$ python3 -q
>>> import numpy as np
>>> from numpy import linalg as LA
>>> np.set_printoptions(precision=3, suppress=True, linewidth=100, floatmode="fixed")
>>> rd = lambda a: np.round(a, 3) + 0
>>> out = np.array([[1, 0, 0, 2],
...     [3, 1, 5, 1],
...     [0, 3, 0, 2],
...     [1, 4, 0, 0],
...     [2, 2, 2, 4],
...     [5, 0, 3, 2],
...     [4, 5, 4, 5],
...     [2, 4, 0, 4],
...     [2, 2, 3, 5],
...     [5, 4, 4, 3],
...     [1, 2, 1, 2],
...     [4, 4, 2, 5],
...     [2, 2, 5, 0]])
>>> W2 = np.array([[-2, -2, -2, -1, -2, -1, 3, -3, 2, 1, 1, 3, -2, 3],
...     [-2, 0, 3, -3, 1, -1, 1, 1, -2, -3, 2, -2, -1, 3],
...     [-2, -1, -3, 3, -3, -2, 3, -3, 2, 0, 2, 1, 1, 0],
...     [-3, 3, -2, 2, -2, 0, 3, 1, -1, -3, 2, -1, 1, -1]])
>>> rng = np.random.default_rng(710)
>>> F = out @ W2 + 0.3 * rng.normal(size=(13, 14))
>>> rd(F)
array([[ -8.198,   3.751,  -6.334,   2.705,  -5.760,  -0.944,   8.686,  -0.667,  -0.064,  -5.489,
          4.972,   0.571,   0.113,   1.118],
       [-21.151,  -7.974, -19.651,  10.573, -22.560, -14.063,  27.594, -21.858,  13.457,  -2.998,
         17.028,  11.387,  -1.088,  10.614],
       [-12.121,   5.446,   5.132,  -4.365,  -0.710,  -2.913,   8.984,   5.243,  -8.395, -14.880,
          9.917,  -8.106,  -0.775,   7.483],
       [-10.324,  -2.451,   9.952, -13.210,   1.930,  -4.931,   7.190,   1.033,  -6.072, -11.242,
          8.870,  -5.213,  -5.853,  14.975],
       [-23.512,   5.689, -12.320,   5.939, -16.251,  -7.620,  25.857,  -5.923,  -0.373, -15.694,
         17.977,   0.136,   0.594,   7.834],
       [-22.430,  -7.183, -23.058,   7.819, -23.533, -11.154,  30.088, -22.458,  13.796,  -1.123,
         14.973,  16.212,  -4.831,  12.726],
       [-41.155,   3.064, -15.186,   2.768, -24.728, -16.682,  43.627, -14.455,   1.107, -25.897,
         31.640,   0.640,  -4.077,  21.804],
       [-24.379,   8.494,  -0.864,  -6.095,  -8.293,  -5.377,  21.558,   1.702,  -8.015, -21.459,
         18.275,  -5.552,  -4.784,  13.817],
       [-29.176,   8.017, -16.502,  10.930, -21.305, -10.669,  32.202,  -8.122,   1.213, -19.147,
         21.630,   0.011,   3.020,   6.574],
       [-34.548,  -4.701, -16.161,   0.976, -24.642, -17.019,  40.118, -19.983,   6.656, -15.783,
         26.323,   8.415,  -6.962,  23.767],
       [-14.269,   3.041,  -3.115,  -0.186,  -7.402,  -5.338,  14.547,  -1.566,  -2.642, -11.067,
         11.153,  -1.817,  -0.768,   7.189],
       [-35.031,   4.971, -11.957,  -0.394, -20.545, -11.758,  37.060,  -9.199,  -1.334, -23.331,
         26.842,   0.810,  -4.932,  18.218],
       [-17.417,  -9.517, -13.227,   6.903, -17.347, -13.653,  23.015, -19.122,  10.065,  -4.192,
         15.957,   7.335,  -0.620,  11.643]])
>>> out = np.array([[-3, 3, 2],
...     [3, -3, 0],
...     [0, -2, -3],
...     [2, 0, 3],
...     [-2, -2, 3],
...     [2, -3, -1],
...     [2, 3, -1],
...     [2, 1, 0],
...     [0, -1, 0],
...     [-1, -2, -3],
...     [2, 3, 0],
...     [-1, -2, -2],
...     [0, -3, -1],
...     [2, -1, -3]])
>>> np.vstack([F, out.T]).shape
(16, 14)
>>> LA.matrix_rank(np.vstack([F, out.T]))
np.int64(14)
>>> f, g = F[10], F[11]
>>> print(rd(f @ f))
829.37
>>> pr = (f @ g) / (f @ f) * f
>>> LA.matrix_rank(np.outer(f, g))
np.int64(1)
>>> M = np.load("case10.npy")
>>> M
array([[-1.000,  1.000,  1.000,  1.000,  1.000],
       [ 1.000, -1.000,  1.000,  1.000,  1.000],
       [ 1.000,  1.000, -1.000,  1.000,  1.000],
       [ 1.000,  1.000,  1.000, -1.000,  1.000],
       [ 1.000,  1.000,  1.000,  1.000, -1.000]])
>>> vals, vecs = LA.eigh(M)
>>> np.unique(vals.round(6) + 0, return_counts=True)[1]
array([4, 1])
>>> np.abs(vecs[:, -1]).round(6).argmax()
np.int64(0)
>>> vals.sum(), np.trace(M)
(np.float64(-5.0), np.float64(-5.0))
>>> rd(LA.eigvalsh(M + -3 * np.eye(5)))
array([-5.000, -5.000, -5.000, -5.000,  0.000])
>>> rd(np.abs(vecs[:, -1]))
array([0.447, 0.447, 0.447, 0.447, 0.447])
>>> vals
array([-2.000, -2.000, -2.000, -2.000,  3.000])
>>> vals, vecs = LA.eig(M)
>>> rd(np.sort(LA.eigvals(LA.inv(M))))
array([-0.500, -0.500, -0.500, -0.500,  0.333])
>>> rd(np.sort(LA.eigvals(M.T)))
array([-2.000, -2.000, -2.000, -2.000,  3.000])
>>> m1 = np.loadtxt("w.csv", delimiter=",")
>>> m1
array([[1.000, 0.000, 0.000, 0.000, 0.000, 0.000, 0.000, 0.000, 0.000, 0.000, 0.000, 0.000, 0.000,
        0.000, 0.000, 0.000],
       [3.000, 8.000, 0.000, 0.000, 0.000, 0.000, 0.000, 0.000, 0.000, 0.000, 0.000, 0.000, 0.000,
        0.000, 0.000, 0.000],
       [4.000, 8.000, 3.000, 0.000, 0.000, 0.000, 0.000, 0.000, 0.000, 0.000, 0.000, 0.000, 0.000,
        0.000, 0.000, 0.000],
       [1.000, 4.000, 8.000, 2.000, 0.000, 0.000, 0.000, 0.000, 0.000, 0.000, 0.000, 0.000, 0.000,
        0.000, 0.000, 0.000],
       [0.000, 5.000, 5.000, 4.000, 2.000, 0.000, 0.000, 0.000, 0.000, 0.000, 0.000, 0.000, 0.000,
        0.000, 0.000, 0.000],
       [2.000, 1.000, 0.000, 6.000, 8.000, 5.000, 0.000, 0.000, 0.000, 0.000, 0.000, 0.000, 0.000,
        0.000, 0.000, 0.000],
       [0.000, 5.000, 2.000, 7.000, 8.000, 4.000, 3.000, 0.000, 0.000, 0.000, 0.000, 0.000, 0.000,
        0.000, 0.000, 0.000],
       [3.000, 3.000, 5.000, 8.000, 1.000, 9.000, 1.000, 5.000, 0.000, 0.000, 0.000, 0.000, 0.000,
        0.000, 0.000, 0.000],
       [5.000, 8.000, 1.000, 7.000, 0.000, 8.000, 8.000, 4.000, 8.000, 0.000, 0.000, 0.000, 0.000,
        0.000, 0.000, 0.000],
       [1.000, 7.000, 3.000, 2.000, 1.000, 5.000, 3.000, 1.000, 5.000, 8.000, 0.000, 0.000, 0.000,
        0.000, 0.000, 0.000],
       [0.000, 9.000, 9.000, 8.000, 5.000, 5.000, 1.000, 8.000, 7.000, 0.000, 2.000, 0.000, 0.000,
        0.000, 0.000, 0.000],
       [7.000, 5.000, 0.000, 8.000, 5.000, 3.000, 3.000, 7.000, 0.000, 4.000, 6.000, 2.000, 0.000,
        0.000, 0.000, 0.000],
       [1.000, 0.000, 2.000, 1.000, 1.000, 9.000, 2.000, 9.000, 2.000, 8.000, 6.000, 5.000, 7.000,
        0.000, 0.000, 0.000],
       [4.000, 3.000, 3.000, 7.000, 5.000, 6.000, 3.000, 0.000, 7.000, 2.000, 9.000, 8.000, 5.000,
        4.000, 0.000, 0.000],
       [3.000, 3.000, 4.000, 1.000, 7.000, 2.000, 4.000, 9.000, 6.000, 3.000, 4.000, 2.000, 5.000,
        3.000, 0.000, 0.000],
       [0.000, 9.000, 4.000, 9.000, 0.000, 2.000, 6.000, 8.000, 7.000, 2.000, 1.000, 9.000, 6.000,
        2.000, 9.000, 0.000]])
>>> f = np.array([3, 3, 2])
>>> np.convolve(m1[8], f)
array([15.000, 39.000, 37.000, 40.000, 23.000, 38.000, 48.000, 52.000, 52.000, 32.000, 16.000,
        0.000,  0.000,  0.000,  0.000,  0.000,  0.000,  0.000])
>>> print(np.polyval(f, m1[8]))
[ 92.000 218.000   8.000 170.000   2.000 218.000 218.000  62.000 218.000   2.000   2.000   2.000
   2.000   2.000   2.000   2.000]
>>> rd(np.sort(np.abs(LA.eigvals(m1))))
array([0.000, 0.000, 1.000, 2.000, 2.000, 2.000, 2.000, 3.000, 3.000, 4.000, 5.000, 5.000, 7.000,
       8.000, 8.000, 8.000])
>>> mat = np.load("block9.npy")
>>> mat
array([[ 0.467, -1.642, -2.573,  1.803, -0.316, -1.126, -0.409, -0.994,  3.113],
       [-0.175,  0.760, -2.842,  2.664,  1.424,  1.615,  0.959, -1.512,  1.172],
       [-0.288, -0.110, -3.474,  0.854,  0.230,  0.576,  2.595,  1.288, -1.825],
       [ 1.808, -2.825, -1.620, -0.432,  1.319,  1.656, -0.542, -1.221,  2.161],
       [-1.464,  1.235,  0.361, -2.664, -0.608, -2.569,  1.130, -0.011,  2.420],
       [ 1.729,  1.213,  1.260,  1.093, -2.324,  3.031,  1.417,  0.401, -1.000],
       [-0.637,  1.031, -1.253,  1.910,  0.842,  1.047,  1.354, -2.047, -3.238],
       [ 1.536, -0.666,  0.873,  1.148, -4.017, -1.056, -0.165, -1.378, -0.969],
       [ 1.875,  2.880, -1.152,  0.438,  2.304, -1.194,  0.545, -2.085, -0.538],
       [-1.334,  0.407,  0.518,  1.000,  2.669,  1.262, -0.672,  2.114, -2.855],
       [-0.792,  0.687,  2.308,  2.786, -1.734, -0.771, -1.208, -2.017, -1.297],
       [-1.286, -1.476,  0.447, -0.522, -1.111,  1.610, -1.158,  1.786,  3.512],
       [-0.430, -1.231, -0.703, -0.136,  2.868, -0.425,  1.202, -2.573, -2.514],
       [ 0.439,  1.483,  1.354, -2.439,  3.151,  0.679,  0.348,  2.076, -0.083],
       [ 0.701, -0.019, -0.040,  1.531, -1.045, -2.067,  3.565,  0.897,  1.812],
       [-0.537, -2.689, -2.015,  1.591,  1.309, -2.634, -1.392, -0.493, -0.245],
       [ 0.347,  2.819, -1.500,  1.444, -0.076, -0.385,  3.162, -0.982, -1.215],
       [ 2.667,  0.157, -1.076, -2.041,  0.723, -2.245,  0.649,  0.994,  2.360],
       [-0.193,  2.276, -2.177,  1.557, -2.536, -1.033,  2.095,  0.856, -0.002],
       [-1.371,  0.144,  3.188,  1.630,  0.275,  1.376, -0.154,  1.957,  2.110],
       [ 0.838,  2.175, -1.346, -1.507,  0.163,  1.503,  3.546, -0.220, -0.755],
       [ 0.444,  0.110, -2.157,  3.146, -2.785,  0.299,  1.044, -0.758, -0.853],
       [ 1.877, -0.430, -1.555, -1.924, -0.044, -0.899,  2.959, -1.883, -1.435],
       [ 0.908, -0.530,  1.112,  0.098, -1.365,  0.154, -0.023, -1.279, -4.373],
       [-0.904, -1.374, -1.361,  3.121, -0.284, -0.439,  2.522, -2.016, -0.084],
       [ 1.842,  1.529, -1.363, -0.853,  0.628,  1.155, -2.425,  2.369, -1.860],
       [-0.753,  0.394,  0.682, -3.099,  0.467,  1.214,  2.328,  1.783,  1.980],
       [-0.602,  1.875, -1.557, -1.191, -0.206,  1.893, -3.153,  0.114, -1.924],
       [-2.141,  0.421,  3.221,  0.205,  0.356, -0.327, -0.526, -2.911, -0.915],
       [ 0.374,  1.881,  3.248, -0.568,  1.146, -2.640, -0.204,  1.457,  0.082],
       [ 1.349,  2.174, -2.823, -1.898,  1.174, -0.757, -1.820,  0.987, -0.805],
       [-2.646,  0.440, -2.749,  0.629, -2.504,  1.437,  0.200, -0.984,  0.714],
       [-1.257, -0.749,  1.135, -0.607,  1.077, -3.555, -0.074, -0.695, -2.630],
       [ 0.210, -0.775,  4.343,  0.077,  0.709, -0.712, -0.750,  1.942,  0.377],
       [ 0.369, -0.773,  0.603, -1.694,  0.300,  3.163, -0.209, -2.598, -2.036],
       [ 1.395, -2.535, -0.635, -1.360,  1.076,  0.683,  1.787,  2.664,  1.569],
       [ 0.290,  0.753,  0.874, -1.534, -1.619, -0.308, -2.228, -3.623, -0.651],
       [ 2.282,  1.417, -1.061, -1.803,  0.026,  0.378, -0.507,  3.112,  1.823],
       [ 1.516, -1.626, -0.643, -1.910,  0.818, -1.325, -3.472, -0.771,  0.960],
       [ 1.011, -0.408,  0.075, -2.055, -0.330, -3.043, -1.260,  0.245, -2.927],
       [ 1.822, -1.722,  3.263,  0.370,  2.249, -0.798, -1.252,  0.617,  0.533]])
>>> hat = mat @ LA.solve(mat.T @ mat, mat.T)
>>> rd(LA.eigvalsh(hat))
array([0.000, 0.000, 0.000, 0.000, 0.000, 0.000, 0.000, 0.000, 0.000, 0.000, 0.000, 0.000, 0.000,
       0.000, 0.000, 0.000, 0.000, 0.000, 0.000, 0.000, 0.000, 0.000, 0.000, 0.000, 0.000, 0.000,
       0.000, 0.000, 0.000, 0.000, 0.000, 0.000, 1.000, 1.000, 1.000, 1.000, 1.000, 1.000, 1.000,
       1.000, 1.000])
>>> out = mat / np.sqrt((mat ** 2).mean(axis=1, keepdims=True))
>>> rd(LA.norm(out, axis=1))
array([3.000, 3.000, 3.000, 3.000, 3.000, 3.000, 3.000, 3.000, 3.000, 3.000, 3.000, 3.000, 3.000,
       3.000, 3.000, 3.000, 3.000, 3.000, 3.000, 3.000, 3.000, 3.000, 3.000, 3.000, 3.000, 3.000,
       3.000, 3.000, 3.000, 3.000, 3.000, 3.000, 3.000, 3.000, 3.000, 3.000, 3.000, 3.000, 3.000,
       3.000, 3.000])
>>> rd(out[10])
array([-0.475,  0.412,  1.385,  1.672, -1.040, -0.463, -0.725, -1.210, -0.778])
>>> LA.matrix_rank(out) == LA.matrix_rank(mat)
np.True_
>>> lab = rng.permutation(9)
>>> out = mat[:, lab] * rng.choice([-1, 1], 9)
>>> out
array([[ 0.994,  3.113,  1.126, -2.573, -0.316, -1.803, -1.642,  0.467, -0.409],
       [ 1.512,  1.172, -1.615, -2.842,  1.424, -2.664,  0.760, -0.175,  0.959],
       [-1.288, -1.825, -0.576, -3.474,  0.230, -0.854, -0.110, -0.288,  2.595],
       [ 1.221,  2.161, -1.656, -1.620,  1.319,  0.432, -2.825,  1.808, -0.542],
       [ 0.011,  2.420,  2.569,  0.361, -0.608,  2.664,  1.235, -1.464,  1.130],
       [-0.401, -1.000, -3.031,  1.260, -2.324, -1.093,  1.213,  1.729,  1.417],
       [ 2.047, -3.238, -1.047, -1.253,  0.842, -1.910,  1.031, -0.637,  1.354],
       [ 1.378, -0.969,  1.056,  0.873, -4.017, -1.148, -0.666,  1.536, -0.165],
       [ 2.085, -0.538,  1.194, -1.152,  2.304, -0.438,  2.880,  1.875,  0.545],
       [-2.114, -2.855, -1.262,  0.518,  2.669, -1.000,  0.407, -1.334, -0.672],
       [ 2.017, -1.297,  0.771,  2.308, -1.734, -2.786,  0.687, -0.792, -1.208],
       [-1.786,  3.512, -1.610,  0.447, -1.111,  0.522, -1.476, -1.286, -1.158],
       [ 2.573, -2.514,  0.425, -0.703,  2.868,  0.136, -1.231, -0.430,  1.202],
       [-2.076, -0.083, -0.679,  1.354,  3.151,  2.439,  1.483,  0.439,  0.348],
       [-0.897,  1.812,  2.067, -0.040, -1.045, -1.531, -0.019,  0.701,  3.565],
       [ 0.493, -0.245,  2.634, -2.015,  1.309, -1.591, -2.689, -0.537, -1.392],
       [ 0.982, -1.215,  0.385, -1.500, -0.076, -1.444,  2.819,  0.347,  3.162],
       [-0.994,  2.360,  2.245, -1.076,  0.723,  2.041,  0.157,  2.667,  0.649],
       [-0.856, -0.002,  1.033, -2.177, -2.536, -1.557,  2.276, -0.193,  2.095],
       [-1.957,  2.110, -1.376,  3.188,  0.275, -1.630,  0.144, -1.371, -0.154],
       [ 0.220, -0.755, -1.503, -1.346,  0.163,  1.507,  2.175,  0.838,  3.546],
       [ 0.758, -0.853, -0.299, -2.157, -2.785, -3.146,  0.110,  0.444,  1.044],
       [ 1.883, -1.435,  0.899, -1.555, -0.044,  1.924, -0.430,  1.877,  2.959],
       [ 1.279, -4.373, -0.154,  1.112, -1.365, -0.098, -0.530,  0.908, -0.023],
       [ 2.016, -0.084,  0.439, -1.361, -0.284, -3.121, -1.374, -0.904,  2.522],
       [-2.369, -1.860, -1.155, -1.363,  0.628,  0.853,  1.529,  1.842, -2.425],
       [-1.783,  1.980, -1.214,  0.682,  0.467,  3.099,  0.394, -0.753,  2.328],
       [-0.114, -1.924, -1.893, -1.557, -0.206,  1.191,  1.875, -0.602, -3.153],
       [ 2.911, -0.915,  0.327,  3.221,  0.356, -0.205,  0.421, -2.141, -0.526],
       [-1.457,  0.082,  2.640,  3.248,  1.146,  0.568,  1.881,  0.374, -0.204],
       [-0.987, -0.805,  0.757, -2.823,  1.174,  1.898,  2.174,  1.349, -1.820],
       [ 0.984,  0.714, -1.437, -2.749, -2.504, -0.629,  0.440, -2.646,  0.200],
       [ 0.695, -2.630,  3.555,  1.135,  1.077,  0.607, -0.749, -1.257, -0.074],
       [-1.942,  0.377,  0.712,  4.343,  0.709, -0.077, -0.775,  0.210, -0.750],
       [ 2.598, -2.036, -3.163,  0.603,  0.300,  1.694, -0.773,  0.369, -0.209],
       [-2.664,  1.569, -0.683, -0.635,  1.076,  1.360, -2.535,  1.395,  1.787],
       [ 3.623, -0.651,  0.308,  0.874, -1.619,  1.534,  0.753,  0.290, -2.228],
       [-3.112,  1.823, -0.378, -1.061,  0.026,  1.803,  1.417,  2.282, -0.507],
       [ 0.771,  0.960,  1.325, -0.643,  0.818,  1.910, -1.626,  1.516, -3.472],
       [-0.245, -2.927,  3.043,  0.075, -0.330,  2.055, -0.408,  1.011, -1.260],
       [-0.617,  0.533,  0.798,  3.263,  2.249, -0.370, -1.722,  1.822, -1.252]])
>>> U, _, Vt = LA.svd(mat.T @ out)
>>> rd(LA.lstsq(mat, out)[0])
array([[ 0.000,  0.000,  0.000,  0.000,  0.000,  0.000,  0.000,  1.000,  0.000],
       [ 0.000,  0.000,  0.000,  0.000,  0.000,  0.000,  1.000,  0.000,  0.000],
       [ 0.000,  0.000,  0.000,  1.000,  0.000,  0.000,  0.000,  0.000,  0.000],
       [ 0.000,  0.000,  0.000,  0.000,  0.000, -1.000,  0.000,  0.000,  0.000],
       [ 0.000,  0.000,  0.000,  0.000,  1.000,  0.000,  0.000,  0.000,  0.000],
       [ 0.000,  0.000, -1.000,  0.000,  0.000,  0.000,  0.000,  0.000,  0.000],
       [ 0.000,  0.000,  0.000,  0.000,  0.000,  0.000,  0.000,  0.000,  1.000],
       [-1.000,  0.000,  0.000,  0.000,  0.000,  0.000,  0.000,  0.000,  0.000],
       [ 0.000,  1.000,  0.000,  0.000,  0.000,  0.000,  0.000,  0.000,  0.000]])
